$ python -q
>>> import numpy as np
>>> np.set_printoptions(precision=2, suppress=True, linewidth=200, legacy="1.25")
>>> def tidy(a):
...     return np.round(a, 2) + 0
... 
>>> J = np.diag(np.array([1, -3, -2, 3])) + 4 * np.eye(4, k=1) + 4 * np.eye(4, k=-1)
>>> print(J)
[[ 1.  4.  0.  0.]
 [ 4. -3.  4.  0.]
 [ 0.  4. -2.  4.]
 [ 0.  0.  4.  3.]]
>>> Y = np.array([[-2, 8, 2], [9, -6, -2]])
>>> C = np.kron(Y, J)
>>> C
array([[ -2.,  -8.,  -0.,  -0.,   8.,  32.,   0.,   0.,   2.,   8.,   0.,   0.],
       [ -8.,   6.,  -8.,  -0.,  32., -24.,  32.,   0.,   8.,  -6.,   8.,   0.],
       [ -0.,  -8.,   4.,  -8.,   0.,  32., -16.,  32.,   0.,   8.,  -4.,   8.],
       [ -0.,  -0.,  -8.,  -6.,   0.,   0.,  32.,  24.,   0.,   0.,   8.,   6.],
       [  9.,  36.,   0.,   0.,  -6., -24.,  -0.,  -0.,  -2.,  -8.,  -0.,  -0.],
       [ 36., -27.,  36.,   0., -24.,  18., -24.,  -0.,  -8.,   6.,  -8.,  -0.],
       [  0.,  36., -18.,  36.,  -0., -24.,  12., -24.,  -0.,  -8.,   4.,  -8.],
       [  0.,   0.,  36.,  27.,  -0.,  -0., -24., -18.,  -0.,  -0.,  -8.,  -6.]])
>>> np.linalg.matrix_rank(C)
8
>>> ev, vecs = np.linalg.eig(J)
>>> tidy(np.prod(ev))
370.0
>>> tidy(ev)
array([-8.15, -2.24,  3.36,  6.03])
>>> x = np.array([3, 0, 4, -1])
>>> y = J @ x
>>> y
array([  3.,  28., -12.,  13.])
>>> print(tidy(np.linalg.solve(J.T, J[1])))
[0. 1. 0. 0.]
>>> tidy(np.linalg.solve(J, J[:, 1]))
array([0., 1., 0., 0.])
>>> tidy(np.linalg.solve(J, y + J[:, 2]))
array([ 3.,  0.,  5., -1.])
>>> proj = np.triu(np.array([[0, -1, -1, 2], [1, -3, -3, 0], [2, 2, -3, 0], [-1, 2, 1, -1]]), 1) + np.eye(4)
>>> Y = proj @ J @ np.linalg.inv(proj)
>>> print(Y)
[[ -3.   0.   3.   8.]
 [  4. -11. -19. -20.]
 [  0.   4.  10.   4.]
 [  0.   0.   4.   3.]]
>>> print(tidy(np.linalg.det(Y)))
370.0
>>> np.trace(Y), np.trace(J)
(-1.0, -1.0)
>>> print(np.linalg.matrix_rank(Y))
4
>>> Y = np.array([[4, 5, 0], [2, 5, 3], [3, 3, 1], [4, 3, 2]])
>>> Y.T @ J.T
array([[12., 22., 18., 24.],
       [25., 17., 26., 21.],
       [12., -5., 18., 10.]])
>>> np.linalg.matrix_rank(np.vstack([J, Y.T]))
4
>>> Q, _ = np.linalg.qr(np.array([[-0.4, 0.9, -1.4, 0.9],
...     [-0.3, 0.4, -2.3, 0.2],
...     [1.1, 0.8, 0.1, -0.7],
...     [-0.7, -0.7, -1.6, 0.3],
...     [0.1, -0.8, -1.4, 0.0],
...     [-0.6, -0.7, 0.6, 0.5],
...     [-1.0, -0.2, 1.3, -0.5],
...     [-1.4, -2.4, 1.2, -1.1]]))
>>> E = Q @ Q.T
>>> tidy(E)
array([[ 0.44,  0.26, -0.22,  0.14, -0.13,  0.06,  0.13, -0.26],
       [ 0.26,  0.56,  0.08,  0.28,  0.12, -0.26,  0.09,  0.  ],
       [-0.22,  0.08,  0.5 , -0.18,  0.01, -0.4 , -0.02, -0.07],
       [ 0.14,  0.28, -0.18,  0.32,  0.24,  0.04, -0.08,  0.15],
       [-0.13,  0.12,  0.01,  0.24,  0.42, -0.02, -0.37,  0.13],
       [ 0.06, -0.26, -0.4 ,  0.04, -0.02,  0.39, -0.08,  0.02],
       [ 0.13,  0.09, -0.02, -0.08, -0.37, -0.08,  0.6 ,  0.26],
       [-0.26,  0.  , -0.07,  0.15,  0.13,  0.02,  0.26,  0.76]])
>>> ev, vecs = np.linalg.eigh(E)
>>> tidy(vecs.T @ vecs)
array([[1., 0., 0., 0., 0., 0., 0., 0.],
       [0., 1., 0., 0., 0., 0., 0., 0.],
       [0., 0., 1., 0., 0., 0., 0., 0.],
       [0., 0., 0., 1., 0., 0., 0., 0.],
       [0., 0., 0., 0., 1., 0., 0., 0.],
       [0., 0., 0., 0., 0., 1., 0., 0.],
       [0., 0., 0., 0., 0., 0., 1., 0.],
       [0., 0., 0., 0., 0., 0., 0., 1.]])
>>> tidy(vecs.T @ E @ vecs)
array([[0., 0., 0., 0., 0., 0., 0., 0.],
       [0., 0., 0., 0., 0., 0., 0., 0.],
       [0., 0., 0., 0., 0., 0., 0., 0.],
       [0., 0., 0., 0., 0., 0., 0., 0.],
       [0., 0., 0., 0., 1., 0., 0., 0.],
       [0., 0., 0., 0., 0., 1., 0., 0.],
       [0., 0., 0., 0., 0., 0., 1., 0.],
       [0., 0., 0., 0., 0., 0., 0., 1.]])
>>> tidy(np.linalg.svd(E, compute_uv=False))
array([1., 1., 1., 1., 0., 0., 0., 0.])
>>> tidy(ev.sum()), np.trace(E)
(4.0, 4.0)
>>> data = np.loadtxt("a.csv", delimiter=",")
>>> data
array([[2., 4., 0., 0., 9., 8., 0., 3., 0.],
       [4., 0., 0., 0., 1., 9., 0., 3., 0.],
       [0., 0., 2., 3., 0., 0., 5., 0., 3.],
       [0., 0., 3., 2., 0., 0., 0., 0., 7.],
       [6., 6., 0., 0., 5., 8., 0., 2., 0.],
       [7., 0., 0., 0., 8., 2., 0., 6., 0.],
       [0., 0., 1., 9., 0., 0., 5., 0., 6.],
       [8., 2., 0., 0., 4., 1., 0., 8., 0.],
       [0., 0., 2., 4., 0., 0., 4., 0., 5.]])
>>> Y = data[0, 0] * data[1:] - np.outer(data[1:, 0], data[0])
>>> print(Y)
[[  0. -16.   0.   0. -34. -14.   0.  -6.   0.]
 [  0.   0.   4.   6.   0.   0.  10.   0.   6.]
 [  0.   0.   6.   4.   0.   0.   0.   0.  14.]
 [  0. -12.   0.   0. -44. -32.   0. -14.   0.]
 [  0. -28.   0.   0. -47. -52.   0.  -9.   0.]
 [  0.   0.   2.  18.   0.   0.  10.   0.  12.]
 [  0. -28.   0.   0. -64. -62.   0.  -8.   0.]
 [  0.   0.   4.   8.   0.   0.   8.   0.  10.]]
>>> np.linalg.matrix_rank(Y), np.linalg.matrix_rank(data)
(8, 9)
>>> np.flatnonzero(~Y.round(6).any(axis=1))
array([], dtype=int64)
>>> f = np.array([9, 4, 6, -6, -3, -5, -5, -4])
>>> v = np.array([-1, -2, -2, -2, 0, -2])
>>> arr = np.outer(f, v)
>>> arr
array([[ -9, -18, -18, -18,   0, -18],
       [ -4,  -8,  -8,  -8,   0,  -8],
       [ -6, -12, -12, -12,   0, -12],
       [  6,  12,  12,  12,   0,  12],
       [  3,   6,   6,   6,   0,   6],
       [  5,  10,  10,  10,   0,  10],
       [  5,  10,  10,  10,   0,  10],
       [  4,   8,   8,   8,   0,   8]])
>>> Uu, sigma, Vh = np.linalg.svd(arr)
>>> tidy(sigma)
array([64.4,  0. ,  0. ,  0. ,  0. ,  0. ])
>>> Y = Uu[:, :1] @ np.diag(sigma[:1]) @ Vh[:1]
>>> tidy(Y)
array([[ -9., -18., -18., -18.,   0., -18.],
       [ -4.,  -8.,  -8.,  -8.,   0.,  -8.],
       [ -6., -12., -12., -12.,   0., -12.],
       [  6.,  12.,  12.,  12.,   0.,  12.],
       [  3.,   6.,   6.,   6.,   0.,   6.],
       [  5.,  10.,  10.,  10.,   0.,  10.],
       [  5.,  10.,  10.,  10.,   0.,  10.],
       [  4.,   8.,   8.,   8.,   0.,   8.]])
>>> tidy(np.linalg.norm(arr - Y) / np.linalg.norm(arr))
0.0
